$ python3 -q
>>> import numpy as np
>>> np.set_printoptions(precision=3, suppress=True, linewidth=140)
>>> rnd = lambda a: np.round(a, 3) + 0
>>> F = np.loadtxt("sample5.csv", delimiter=",")
>>> print(rnd(F))
[[ 0.997 -0.05  -0.013 -0.013]
 [-0.05   0.118 -0.228 -0.223]
 [-0.013 -0.228  0.941 -0.058]
 [-0.013 -0.223 -0.058  0.944]]
>>> evals, vecs = np.linalg.eigh(F)
>>> vec = np.array([7, 9, 0, -7])
>>> print(rnd(np.linalg.eigvalsh(F[1:, 1:])))
[0.003 1.    1.   ]
>>> print(rnd(vecs * np.abs(evals) @ vecs.T))
[[ 0.997 -0.05  -0.013 -0.013]
 [-0.05   0.118 -0.228 -0.223]
 [-0.013 -0.228  0.941 -0.058]
 [-0.013 -0.223 -0.058  0.944]]
>>> print(rnd(vec @ F @ vec))
127.662
>>> Uu, sig, Vt = np.linalg.svd(F)
>>> print(np.argmax(sig[:-1] / (sig[1:] + 1e-6)) + 1)
3
>>> out = Uu[:, :3] @ np.diag(sig[:3]) @ Vt[:3]
>>> print(np.linalg.matrix_rank(out))
3
>>> print(rnd(out))
[[ 0.997 -0.05  -0.013 -0.013]
 [-0.05   0.118 -0.228 -0.223]
 [-0.013 -0.228  0.941 -0.058]
 [-0.013 -0.223 -0.058  0.944]]
>>> A = np.loadtxt("dump.csv", delimiter=",")
>>> print(A)
[[0. 0. 0. 1. 1.]
 [0. 0. 0. 0. 1.]
 [0. 0. 0. 1. 0.]
 [1. 0. 1. 0. 0.]
 [1. 1. 0. 0. 0.]]
>>> gram = A.T @ A
>>> print(rnd(np.linalg.eigvalsh(gram)[::-1]))
[3. 3. 1. 1. 0.]
>>> print((A @ A.T).shape)
(5, 5)
>>> print(np.linalg.matrix_rank(gram))
4
>>> arr = np.load("w.npy")
>>> print(arr)
[[  1  -2   4  -8]
 [  1  -1   1  -1]
 [  1   0   0   0]
 [  1   1   1   1]
 [  1   2   4   8]
 [  1   3   9  27]
 [  1   4  16  64]
 [  1   5  25 125]
 [  1   6  36 216]]
>>> out = arr / np.sqrt((arr ** 2).mean(axis=1, keepdims=True))
>>> print(rnd(np.linalg.norm(out, axis=1)))
[2. 2. 2. 2. 2. 2. 2. 2. 2.]
>>> print(rnd(out[8]))
[0.009 0.055 0.329 1.972]
>>> print(np.linalg.matrix_rank(out) == np.linalg.matrix_rank(arr))
True
>>> print(np.linalg.matrix_rank(arr - arr.mean(axis=1, keepdims=True)))
3
>>> out = np.c_[arr[:, :2] @ np.array([[2, 1], [2, 0]]), np.array([0, 1, -1, -3, -2, 3, 1, -1, -3])]
>>> print(out)
[[-2  1  0]
 [ 0  1  1]
 [ 2  1 -1]
 [ 4  1 -3]
 [ 6  1 -2]
 [ 8  1  3]
 [10  1  1]
 [12  1 -1]
 [14  1 -3]]
>>> print(rnd(np.linalg.norm(np.linalg.qr(arr)[0].T @ out, axis=0) ** 2 / ((out ** 2).sum(axis=0) + 1e-12)))
[1.    1.    0.466]
>>> print(np.linalg.matrix_rank(out))
3
>>> Uu, sig, Vt = np.linalg.svd(arr, full_matrices=False)
>>> print(rnd(sig))
[263.67    9.71    3.744   1.607]
>>> print(rnd(Vt @ Vt.T))
[[1. 0. 0. 0.]
 [0. 1. 0. 0.]
 [0. 0. 1. 0.]
 [0. 0. 0. 1.]]
>>> print(Uu.shape, sig.shape, Vt.shape)
(9, 4) (4,) (4, 4)
>>> vec = np.array([2, 1, 2, 2])
>>> rhs = arr @ vec
>>> print(rnd(np.linalg.solve(arr.T @ arr, arr.T @ rhs)))
[2. 1. 2. 2.]
>>> print(rnd(np.linalg.lstsq(arr, rhs)[0]))
[2. 1. 2. 2.]
>>> print(rhs)
[ -8   1   2   7  28  77 166 307 512]
>>> rng = np.random.default_rng(12714)
>>> rhs = rhs + 0.3 * rng.normal(size=9)
>>> print(rnd(rhs))
[ -7.827   1.297   2.184   7.61   28.235  77.224 166.353 307.2   511.606]
>>> b, *_ = np.linalg.lstsq(arr, rhs)
>>> print([round(float(np.linalg.norm(np.linalg.solve(arr.T @ arr + lam * np.eye(4), arr.T @ rhs))), 2) for lam in (0, 1, 10, 100)])
[3.79, 3.53, 3.13, 2.6]
>>> print(rnd(arr.T @ (rhs - arr @ b)))
[0. 0. 0. 0.]
